>>> import numpy as np
>>> import numpy.linalg as la
>>> np.set_printoptions(precision=1, suppress=True, linewidth=140, sign=" ")
>>> rng = np.random.default_rng(52519)
>>> t = np.sort(rng.uniform(-2, 2, 24))
>>> m1 = np.c_[t, t ** 2, t ** 3] @ np.array([[9, 2, 8, -4], [8, -3, -4, 3], [8, 4, 8, 1]])
>>> m1
array([[-45.9, -44.5, -89.2,  11.8],
       [-38.9, -38.4, -77.5,  11.3],
       [-38. , -37.6, -75.9,  11.2],
       [-25.2, -25.9, -53.1,   9.8],
       [-21.9, -22.7, -46.9,   9.3],
       [-18.6, -19.4, -40.4,   8.7],
       [-14.4, -15. , -31.8,   7.7],
       [ -7.9,  -7.7, -17.3,   5.5],
       [ -7.4,  -7.1, -16.2,   5.3],
       [ -4.6,  -3.5,  -8.8,   3.5],
       [ -3. ,  -1.7,  -4.8,   2.2],
       [ -2. ,  -0.8,  -2.6,   1.3],
       [ -1.7,  -0.6,  -2.1,   1. ],
       [ -1.2,  -0.4,  -1.3,   0.6],
       [ -0.9,  -0.3,  -0.9,   0.5],
       [  4.6,   0.5,   2.7,  -1. ],
       [  5.2,   0.6,   3. ,  -1. ],
       [  5.3,   0.6,   3. ,  -1.1],
       [ 14.1,   1.4,   6.9,  -0.9],
       [ 15.2,   1.6,   7.4,  -0.9],
       [ 24. ,   2.8,  11.5,  -0.1],
       [ 35.6,   4.9,  17.4,   1.2],
       [ 58.9,   9.9,  30.3,   4.2],
       [ 67.8,  11.9,  35.4,   5.4]])
>>> # rank 3
>>> cen = m1 - m1.mean(axis=0)
>>> left, sig, Vh = la.svd(cen, full_matrices=False)
>>> np.round(sig ** 2 / (sig ** 2).sum(), 1) + 0
array([ 1.,  0.,  0.,  0.])
>>> d = la.norm(m1[:, None] - m1[None], axis=-1)
>>> (d + 1e9 * np.eye(24)).round(6).argmin(axis=1)
array([  1,   2,   1,   4,   3,   4,   5,   8,   7,  10,  11,  12,  11,  14,  13,  16,  17,  16,  19,  18,  19,  20,  23,  22])
>>> d.mean(axis=1).argmax()
np.int64(0)
>>> print(np.unravel_index(d.round(6).argmax(), d.shape))
(np.int64(0), np.int64(23))
>>> d.shape
(24, 24)
>>> d[23].round(6).argsort(kind="stable")[:4]
array([ 23,  22,  21,  20])
>>> d[:5, :5]
array([[  0. ,  14.9,  16.9,  45.6,  53.4],
       [ 14.9,   0. ,   2. ,  30.7,  38.5],
       [ 16.9,   2. ,   0. ,  28.7,  36.4],
       [ 45.6,  30.7,  28.7,   0. ,   7.8],
       [ 53.4,  38.5,  36.4,   7.8,   0. ]])
>>> print(np.flatnonzero(d[23] < d.mean() / 2))
[ 22  23]
